In [1]: import numpy as np

In [2]: np.set_printoptions(precision=2, suppress=True, linewidth=140)

In [3]: tidy = lambda a: np.round(a, 2) + 0

In [4]: B = np.array([[4, 5, 3, 1, 2, 3, 1, 0, 1],
   ...:     [4, 0, 1, 5, 3, 0, 1, 0, 3],
   ...:     [5, 4, 1, 5, 2, 3, 5, 5, 2],
   ...:     [3, 5, 0, 2, 1, 3, 0, 1, 4],
   ...:     [5, 1, 0, 3, 1, 5, 3, 5, 1],
   ...:     [3, 5, 4, 1, 1, 1, 4, 2, 2],
   ...:     [1, 5, 5, 5, 0, 4, 3, 3, 1],
   ...:     [4, 2, 4, 3, 5, 3, 5, 2, 0],
   ...:     [5, 2, 0, 1, 4, 5, 3, 5, 5]])

In [5]: E = np.triu(B)

In [6]: print(E)
[[4 5 3 1 2 3 1 0 1]
 [0 0 1 5 3 0 1 0 3]
 [0 0 1 5 2 3 5 5 2]
 [0 0 0 2 1 3 0 1 4]
 [0 0 0 0 1 5 3 5 1]
 [0 0 0 0 0 1 4 2 2]
 [0 0 0 0 0 0 3 3 1]
 [0 0 0 0 0 0 0 2 0]
 [0 0 0 0 0 0 0 0 5]]

In [7]: print(np.linalg.matrix_rank(E, rtol=0.1))
6

In [8]: np.abs(np.diag(np.linalg.qr(E)[1])) > 1e-9
Out[8]: array([ True, False,  True,  True,  True,  True,  True,  True,  True])

In [9]: print(np.unique(E.round(6), axis=0).shape)
(9, 9)

In [10]: print(tidy(np.trace(np.linalg.pinv(E) @ E)))
8.0

In [11]: np.linalg.matrix_rank(E - E[0, 0] * np.eye(9))
Out[11]: np.int64(8)

In [12]: tidy(np.sort(np.linalg.eigvals(E)))
Out[12]: array([0., 1., 1., 1., 2., 2., 3., 4., 5.])

In [13]: vec = np.array([2, 2, 1, 0, 0, 2, -2, -1, -2])

In [14]: h1 = np.maximum(E @ vec, 0)

In [15]: np.maximum(E @ (3 * vec), 0)
Out[15]: array([69,  0,  0,  0,  0,  0,  0,  0,  0])

In [16]: np.maximum(E @ vec, 0) - np.maximum(-E @ vec, 0)
Out[16]: array([ 23,  -7, -12,  -3,  -3, -12, -11,  -2, -10])
